$ python -q
>>> import numpy as np
>>> np.set_printoptions(suppress=True, linewidth=100)
>>> M = np.loadtxt("out1.csv", delimiter=",")
>>> M.round(2)
array([[0.17, 0.  , 0.  , 0.17, 0.  , 0.  , 0.17, 0.17, 0.17, 0.17],
       [0.  , 0.5 , 0.  , 0.  , 0.  , 0.  , 0.5 , 0.  , 0.  , 0.  ],
       [0.25, 0.  , 0.25, 0.25, 0.  , 0.  , 0.  , 0.  , 0.25, 0.  ],
       [0.  , 0.  , 0.  , 0.67, 0.  , 0.  , 0.33, 0.  , 0.  , 0.  ],
       [0.  , 0.  , 0.  , 0.  , 1.  , 0.  , 0.  , 0.  , 0.  , 0.  ],
       [0.  , 0.33, 0.  , 0.  , 0.  , 0.33, 0.33, 0.  , 0.  , 0.  ],
       [0.  , 0.  , 0.33, 0.  , 0.  , 0.  , 0.67, 0.  , 0.  , 0.  ],
       [0.  , 0.  , 0.  , 0.33, 0.  , 0.  , 0.  , 0.67, 0.  , 0.  ],
       [0.  , 0.  , 0.  , 0.5 , 0.  , 0.  , 0.  , 0.  , 0.5 , 0.  ],
       [0.33, 0.  , 0.33, 0.  , 0.  , 0.  , 0.  , 0.  , 0.  , 0.33]])
>>> # rows sum to 1
>>> np.unravel_index(np.abs(M).argmax(), M.shape)
(np.int64(4), np.int64(4))
>>> np.round(np.linalg.svd(M, compute_uv=False), 2)
array([1.19, 1.  , 0.98, 0.7 , 0.63, 0.49, 0.35, 0.27, 0.22, 0.11])
>>> np.round(M.mean(axis=0), 2)
array([0.08, 0.08, 0.09, 0.19, 0.1 , 0.03, 0.2 , 0.08, 0.09, 0.05])
>>> np.round(np.diff(M, axis=0), 2)
array([[-0.17,  0.5 ,  0.  , -0.17,  0.  ,  0.  ,  0.33, -0.17, -0.17, -0.17],
       [ 0.25, -0.5 ,  0.25,  0.25,  0.  ,  0.  , -0.5 ,  0.  ,  0.25,  0.  ],
       [-0.25,  0.  , -0.25,  0.42,  0.  ,  0.  ,  0.33,  0.  , -0.25,  0.  ],
       [ 0.  ,  0.  ,  0.  , -0.67,  1.  ,  0.  , -0.33,  0.  ,  0.  ,  0.  ],
       [ 0.  ,  0.33,  0.  ,  0.  , -1.  ,  0.33,  0.33,  0.  ,  0.  ,  0.  ],
       [ 0.  , -0.33,  0.33,  0.  ,  0.  , -0.33,  0.33,  0.  ,  0.  ,  0.  ],
       [ 0.  ,  0.  , -0.33,  0.33,  0.  ,  0.  , -0.67,  0.67,  0.  ,  0.  ],
       [ 0.  ,  0.  ,  0.  ,  0.17,  0.  ,  0.  ,  0.  , -0.67,  0.5 ,  0.  ],
       [ 0.33,  0.  ,  0.33, -0.5 ,  0.  ,  0.  ,  0.  ,  0.  , -0.5 ,  0.33]])
>>> np.linalg.rank(M)
Traceback (most recent call last):
  File "<python-input-9>", line 1, in <module>
    np.linalg.rank(M)
    ^^^^^^^^^^^^^^
AttributeError: module 'numpy.linalg' has no attribute 'rank'
>>> np.round(M - M[0], 2)
array([[ 0.  ,  0.  ,  0.  ,  0.  ,  0.  ,  0.  ,  0.  ,  0.  ,  0.  ,  0.  ],
       [-0.17,  0.5 ,  0.  , -0.17,  0.  ,  0.  ,  0.33, -0.17, -0.17, -0.17],
       [ 0.08,  0.  ,  0.25,  0.08,  0.  ,  0.  , -0.17, -0.17,  0.08, -0.17],
       [-0.17,  0.  ,  0.  ,  0.5 ,  0.  ,  0.  ,  0.17, -0.17, -0.17, -0.17],
       [-0.17,  0.  ,  0.  , -0.17,  1.  ,  0.  , -0.17, -0.17, -0.17, -0.17],
       [-0.17,  0.33,  0.  , -0.17,  0.  ,  0.33,  0.17, -0.17, -0.17, -0.17],
       [-0.17,  0.  ,  0.33, -0.17,  0.  ,  0.  ,  0.5 , -0.17, -0.17, -0.17],
       [-0.17,  0.  ,  0.  ,  0.17,  0.  ,  0.  , -0.17,  0.5 , -0.17, -0.17],
       [-0.17,  0.  ,  0.  ,  0.33,  0.  ,  0.  , -0.17, -0.17,  0.33, -0.17],
       [ 0.17,  0.  ,  0.33, -0.17,  0.  ,  0.  , -0.17, -0.17, -0.17,  0.17]])
>>> M.shape
(10, 10)
>>> np.round(M.sum(axis=1), 2)
array([1., 1., 1., 1., 1., 1., 1., 1., 1., 1.])
>>> np.abs(M).max()
np.float64(1.0)
>>> B = np.array([[0, 3, 3],
...     [2, 0, 1],
...     [1, 0, 3],
...     [0, 1, 1],
...     [0, 3, 1],
...     [0, 1, 3],
...     [0, 3, 2],
...     [1, 0, 3],
...     [3, 1, 0],
...     [3, 2, 3]])
>>> np.round(np.einsum("ik,kj->ij", M, B), 2)
array([[1.17, 1.67, 2.  ],
       [1.  , 1.5 , 1.5 ],
       [1.  , 1.25, 1.75],
       [0.  , 1.67, 1.33],
       [0.  , 3.  , 1.  ],
       [0.67, 1.33, 2.  ],
       [0.33, 2.  , 2.33],
       [0.67, 0.33, 2.33],
       [1.5 , 1.  , 0.5 ],
       [1.33, 1.67, 3.  ]])
>>> np.round(np.einsum("ik,kj->ji", M, B), 2)
array([[1.17, 1.  , 1.  , 0.  , 0.  , 0.67, 0.33, 0.67, 1.5 , 1.33],
       [1.67, 1.5 , 1.25, 1.67, 3.  , 1.33, 2.  , 0.33, 1.  , 1.67],
       [2.  , 1.5 , 1.75, 1.33, 1.  , 2.  , 2.33, 2.33, 0.5 , 3.  ]])
>>> np.linalg.matrix_rank(M @ B)
np.int64(3)
>>> np.round(np.einsum("ij->j", M), 2)
array([0.75, 0.83, 0.92, 1.92, 1.  , 0.33, 2.  , 0.83, 0.92, 0.5 ])
>>> q, V = np.linalg.qr(M[:, :7])[0], np.linalg.qr(M[:, 7:])[0]
>>> sig = np.linalg.svd(q.T @ V, compute_uv=False)
>>> np.round(np.linalg.norm(q @ q.T - V @ V.T, 2), 2)
np.float64(1.0)
>>> (sig > 0.9).sum()
np.int64(0)
>>> sig.round(2)
array([0.88, 0.73, 0.11])
>>> np.round(np.degrees(np.arccos(sig.clip(0, 1))), 2)
array([28.53, 43.39, 83.86])
>>> np.round(M.sum(axis=1), 2)
array([1., 1., 1., 1., 1., 1., 1., 1., 1., 1.])
>>> np.round(np.linalg.matrix_power(M, 100), 2) + 0
array([[0.05, 0.  , 0.16, 0.31, 0.  , 0.  , 0.34, 0.03, 0.1 , 0.01],
       [0.05, 0.  , 0.16, 0.31, 0.  , 0.  , 0.34, 0.03, 0.1 , 0.01],
       [0.05, 0.  , 0.16, 0.31, 0.  , 0.  , 0.34, 0.03, 0.1 , 0.01],
       [0.05, 0.  , 0.16, 0.31, 0.  , 0.  , 0.34, 0.03, 0.1 , 0.01],
       [0.  , 0.  , 0.  , 0.  , 1.  , 0.  , 0.  , 0.  , 0.  , 0.  ],
       [0.05, 0.  , 0.16, 0.31, 0.  , 0.  , 0.34, 0.03, 0.1 , 0.01],
       [0.05, 0.  , 0.16, 0.31, 0.  , 0.  , 0.34, 0.03, 0.1 , 0.01],
       [0.05, 0.  , 0.16, 0.31, 0.  , 0.  , 0.34, 0.03, 0.1 , 0.01],
       [0.05, 0.  , 0.16, 0.31, 0.  , 0.  , 0.34, 0.03, 0.1 , 0.01],
       [0.05, 0.  , 0.16, 0.31, 0.  , 0.  , 0.34, 0.03, 0.1 , 0.01]])
>>> M @ np.ones(10)
array([1., 1., 1., 1., 1., 1., 1., 1., 1., 1.])
>>> p = np.eye(10)[3]
>>> for _ in range(5):
...     p = p @ M
...     print(p.round(2))
... 
[0.   0.   0.   0.67 0.   0.   0.33 0.   0.   0.  ]
[0.   0.   0.11 0.44 0.   0.   0.44 0.   0.   0.  ]
[0.03 0.   0.18 0.32 0.   0.   0.44 0.   0.03 0.  ]
[0.05 0.   0.19 0.28 0.   0.   0.41 0.   0.06 0.  ]
[0.06 0.   0.19 0.27 0.   0.   0.37 0.01 0.09 0.01]
>>> vec = np.array([-3, 2, 0, -2, 3, 2, 3, -2, -3, -2])
>>> rhs = M @ vec
>>> rhs.round(2)
array([-1.5 ,  2.5 , -2.  , -0.33,  3.  ,  2.33,  2.  , -2.  , -2.5 , -1.67])
>>> np.round(np.linalg.solve(M, rhs), 2) + 0
array([-3.,  2.,  0., -2.,  3.,  2.,  3., -2., -3., -2.])
>>> np.round(np.linalg.solve(M, M[:, 8]), 2)
array([ 0.,  0.,  0.,  0.,  0.,  0.,  0.,  0.,  1., -0.])
>>> mat = np.loadtxt("sample16.csv", delimiter=",")
>>> mat
array([[-1., -2.,  0.,  0.,  0.,  0.,  0.,  0.,  0.],
       [-2.,  0., -2.,  0.,  0.,  0.,  0.,  0.,  0.],
       [ 0., -2., -2., -2.,  0.,  0.,  0.,  0.,  0.],
       [ 0.,  0., -2., -1., -2.,  0.,  0.,  0.,  0.],
       [ 0.,  0.,  0., -2., -3., -2.,  0.,  0.,  0.],
       [ 0.,  0.,  0.,  0., -2., -2., -2.,  0.,  0.],
       [ 0.,  0.,  0.,  0.,  0., -2., -1., -2.,  0.],
       [ 0.,  0.,  0.,  0.,  0.,  0., -2.,  0., -2.],
       [ 0.,  0.,  0.,  0.,  0.,  0.,  0., -2.,  0.]])
>>> q, r_ = np.linalg.qr(mat)
>>> np.round(q.T @ q, 2) + 0
array([[1., 0., 0., 0., 0., 0., 0., 0., 0.],
       [0., 1., 0., 0., 0., 0., 0., 0., 0.],
       [0., 0., 1., 0., 0., 0., 0., 0., 0.],
       [0., 0., 0., 1., 0., 0., 0., 0., 0.],
       [0., 0., 0., 0., 1., 0., 0., 0., 0.],
       [0., 0., 0., 0., 0., 1., 0., 0., 0.],
       [0., 0., 0., 0., 0., 0., 1., 0., 0.],
       [0., 0., 0., 0., 0., 0., 0., 1., 0.],
       [0., 0., 0., 0., 0., 0., 0., 0., 1.]])
>>> q.shape, r_.shape
((9, 9), (9, 9))
>>> rng = np.random.default_rng(58444)
>>> idx = rng.permutation(9)
>>> B = mat[:, idx] * rng.choice([-1, 1], 9)
>>> B
array([[ 0., -2., -0.,  0.,  0., -0., -0., -0., -1.],
       [ 0.,  0., -0.,  0.,  0., -0., -0.,  2., -2.],
       [ 0., -2., -0.,  0., -2., -0., -0.,  2.,  0.],
       [ 0.,  0., -0.,  0., -1.,  2., -0.,  2.,  0.],
       [ 0.,  0., -0.,  0., -2.,  3.,  2., -0.,  0.],
       [ 0.,  0., -0., -2.,  0.,  2.,  2., -0.,  0.],
       [ 0.,  0.,  2., -1.,  0., -0.,  2., -0.,  0.],
       [-2.,  0., -0., -2.,  0., -0., -0., -0.,  0.],
       [ 0.,  0.,  2.,  0.,  0., -0., -0., -0.,  0.]])
>>> U, _, Vh = np.linalg.svd(mat.T @ B)
>>> np.round(U @ Vh, 2) + 0
array([[ 0.,  0.,  0.,  0.,  0.,  0.,  0.,  0.,  1.],
       [ 0.,  1.,  0.,  0.,  0.,  0.,  0.,  0.,  0.],
       [ 0.,  0.,  0.,  0.,  0.,  0.,  0., -1.,  0.],
       [ 0.,  0.,  0.,  0.,  1.,  0.,  0.,  0.,  0.],
       [ 0.,  0.,  0.,  0.,  0., -1.,  0.,  0.,  0.],
       [ 0.,  0.,  0.,  0.,  0.,  0., -1.,  0.,  0.],
       [ 0.,  0.,  0.,  1.,  0.,  0.,  0.,  0.,  0.],
       [ 0.,  0., -1.,  0.,  0.,  0.,  0.,  0.,  0.],
       [ 1.,  0.,  0.,  0.,  0.,  0.,  0.,  0.,  0.]])
>>> np.round(np.linalg.lstsq(mat, B)[0], 2) + 0
array([[ 0.,  0.,  0.,  0.,  0.,  0.,  0.,  0.,  1.],
       [ 0.,  1.,  0.,  0.,  0.,  0.,  0.,  0.,  0.],
       [ 0.,  0.,  0.,  0.,  0.,  0.,  0., -1.,  0.],
       [ 0.,  0.,  0.,  0.,  1.,  0.,  0.,  0.,  0.],
       [ 0.,  0.,  0.,  0.,  0., -1.,  0.,  0.,  0.],
       [ 0.,  0.,  0.,  0.,  0.,  0., -1.,  0.,  0.],
       [ 0.,  0.,  0.,  1.,  0.,  0.,  0.,  0.,  0.],
       [ 0.,  0., -1.,  0.,  0.,  0.,  0.,  0.,  0.],
       [ 1.,  0.,  0.,  0.,  0.,  0.,  0.,  0.,  0.]])
